In [1]: import numpy as np

In [2]: from numpy import linalg as LA

In [3]: np.set_printoptions(suppress=True, linewidth=100)

In [4]: M = np.load("run4.npy")

In [5]: M.round(4)
Out[5]: 
array([[0.5   , 0.1667, 0.1667, 0.1667],
       [0.1429, 0.4286, 0.1429, 0.2857],
       [0.25  , 0.25  , 0.25  , 0.25  ],
       [0.2222, 0.2222, 0.2222, 0.3333]])

In [6]: # row-stochastic, so 1 is an eigenvalue

In [7]: evals, vecs = LA.eig(M)

In [8]: np.round(np.sort(LA.eigvals(M.T)), 4)
Out[8]: array([0.0636, 0.1311, 0.3172, 1.    ])

In [9]: np.round(np.sort(LA.eigvals(M @ M)), 4)
Out[9]: array([0.004 , 0.0172, 0.1006, 1.    ])

In [10]: np.round(M @ vecs[:, 0] - evals[0] * vecs[:, 0], 4) + 0
Out[10]: array([0., 0., 0., 0.])

In [11]: r0 = np.array([-2, 0, 0])

In [12]: np.polyval(r0, M[2])
Out[12]: array([-0.125, -0.125, -0.125, -0.125])

In [13]: np.convolve(M[2], r0)
Out[13]: array([-0.5, -0.5, -0.5, -0.5,  0. ,  0. ])

In [14]: feats = np.loadtxt("test16.csv", delimiter=",")

In [15]: feats
Out[15]: 
array([[2., 0., 0., 0.],
       [0., 0., 0., 0.],
       [0., 0., 0., 1.],
       [0., 0., 0., 0.]])

In [16]: round(float(LA.det(M.T)), 4)
Out[16]: 0.0026

In [17]: np.round(LA.eigvals(M), 4)
Out[17]: array([1.    , 0.3172, 0.1311, 0.0636])

In [18]: np.round(np.kron(np.eye(2, dtype=int), M), 4)
Out[18]: 
array([[0.5   , 0.1667, 0.1667, 0.1667, 0.    , 0.    , 0.    , 0.    ],
       [0.1429, 0.4286, 0.1429, 0.2857, 0.    , 0.    , 0.    , 0.    ],
       [0.25  , 0.25  , 0.25  , 0.25  , 0.    , 0.    , 0.    , 0.    ],
       [0.2222, 0.2222, 0.2222, 0.3333, 0.    , 0.    , 0.    , 0.    ],
       [0.    , 0.    , 0.    , 0.    , 0.5   , 0.1667, 0.1667, 0.1667],
       [0.    , 0.    , 0.    , 0.    , 0.1429, 0.4286, 0.1429, 0.2857],
       [0.    , 0.    , 0.    , 0.    , 0.25  , 0.25  , 0.25  , 0.25  ],
       [0.    , 0.    , 0.    , 0.    , 0.2222, 0.2222, 0.2222, 0.3333]])

In [19]: np.allclose(feats[:-1].T @ LA.lstsq(feats[:-1].T, feats[-1])[0], feats[-1])
Out[19]: True

In [20]: np.unique(feats.round(6), axis=0).shape
Out[20]: (3, 4)

In [21]: np.round(feats @ LA.pinv(feats) @ feats, 4)
Out[21]: 
array([[2., 0., 0., 0.],
       [0., 0., 0., 0.],
       [0., 0., 0., 1.],
       [0., 0., 0., 0.]])

In [22]: feats @ feats
Out[22]: 
array([[4., 0., 0., 0.],
       [0., 0., 0., 0.],
       [0., 0., 0., 0.],
       [0., 0., 0., 0.]])

In [23]: J = np.array([[6, 0, 0], [0, 0, 0], [-6, 0, 0], [-3, 0, 0]])

In [24]: np.round(LA.svd(J, compute_uv=False), 4)
Out[24]: array([9., 0., 0.])

In [25]: np.round(LA.pinv(J), 4)
Out[25]: 
array([[ 0.0741,  0.    , -0.0741, -0.037 ],
       [ 0.    ,  0.    ,  0.    ,  0.    ],
       [ 0.    ,  0.    ,  0.    ,  0.    ]])

In [26]: J.T @ J
Out[26]: 
array([[81,  0,  0],
       [ 0,  0,  0],
       [ 0,  0,  0]])

In [27]: np.round(LA.norm(J, axis=0), 4)
Out[27]: array([9., 0., 0.])

In [28]: left, sigma, Vh = LA.svd(J)

In [29]: np.argmax(sigma[:-1] / (sigma[1:] + 1e-6)) + 1
Out[29]: np.int64(1)

In [30]: A2 = left[:, :1] @ np.diag(sigma[:1]) @ Vh[:1]

In [31]: np.round(LA.norm(J - A2) / LA.norm(J), 4)
Out[31]: np.float64(0.0)

In [32]: LA.matrix_rank(A2)
Out[32]: np.int64(1)

In [33]: np.unique(J.round(6), axis=0).shape
Out[33]: (4, 3)

In [34]: np.abs(np.diag(LA.qr(J)[1])) > 1e-9
Out[34]: array([ True, False, False])

In [35]: mat = np.loadtxt("mat.csv", delimiter=",")

In [36]: mat.round(4)
Out[36]: 
array([[ 0.1216, -0.1622, -0.2838],
       [-0.1622,  0.2162,  0.3784],
       [-0.2838,  0.3784,  0.6622]])

In [37]: # projection: eigenvalues are 0 or 1

In [38]: left, sigma, Vh = LA.svd(mat)

In [39]: vecs = Vh[:(sigma > 1e-8).sum()]

In [40]: rng = np.random.default_rng(843235)

In [41]: x0 = mat[2] + -1 * mat[0] + rng.integers(2) * np.eye(3)[1]

In [42]: x0.round(4)
Out[42]: array([-0.4054,  0.5405,  0.9459])

In [43]: round(LA.norm(x0 - vecs.T @ vecs @ x0), 4)
Out[43]: np.float64(0.0)

In [44]: np.allclose(vecs.T @ vecs @ x0, x0)
Out[44]: True

In [45]: LA.matrix_rank(np.vstack([mat, x0]))
Out[45]: np.int64(1)

In [46]: X = np.loadtxt("layer11.csv", delimiter=",")

In [47]: X
Out[47]: 
array([[ 0.0599, -0.0997, -0.03  ],
       [-0.1781,  0.2913,  0.0898],
       [ 0.7699, -0.9354, -0.4699],
       [-0.0599,  0.0997,  0.03  ],
       [ 0.2913, -0.4621, -0.1489],
       [ 0.6169, -0.8337, -0.3452],
       [-0.7163,  0.9051,  0.4219],
       [ 0.4462, -0.664 , -0.2355],
       [ 0.493 , -0.7163, -0.2636],
       [-0.6169,  0.8337,  0.3452],
       [ 0.    ,  0.    ,  0.    ],
       [ 0.0599, -0.0997, -0.03  ],
       [ 0.1781, -0.2913, -0.0898],
       [-0.6527,  0.8617,  0.3714],
       [ 0.2355, -0.3799, -0.1194],
       [ 0.2913, -0.4621, -0.1489],
       [ 0.2913, -0.4621, -0.1489],
       [-0.1781,  0.2913,  0.0898],
       [-0.1781,  0.2913,  0.0898],
       [-0.2913,  0.4621,  0.1489],
       [-0.2913,  0.4621,  0.1489],
       [-0.8144,  0.9562,  0.5154],
       [-0.493 ,  0.7163,  0.2636]])

In [48]: # row 11 repeats row 0

In [49]: proj = X @ LA.solve(X.T @ X, X.T)

In [50]: np.round(proj @ X[:, 1], 4)
Out[50]: 
array([-0.0997,  0.2913, -0.9354,  0.0997, -0.4621, -0.8337,  0.9051, -0.664 , -0.7163,  0.8337,
        0.    , -0.0997, -0.2913,  0.8617, -0.3799, -0.4621, -0.4621,  0.2913,  0.2913,  0.4621,
        0.4621,  0.9562,  0.7163])

In [51]: np.allclose(proj @ proj, proj)
Out[51]: True

In [52]: np.round(np.diag(proj), 4)
Out[52]: 
array([0.0099, 0.0642, 0.2694, 0.0099, 0.0997, 0.1939, 0.2025, 0.099 , 0.1131, 0.1939, 0.    ,
       0.0099, 0.0642, 0.2069, 0.0868, 0.0997, 0.0997, 0.0642, 0.0642, 0.0997, 0.0997, 0.7363,
       0.1131])
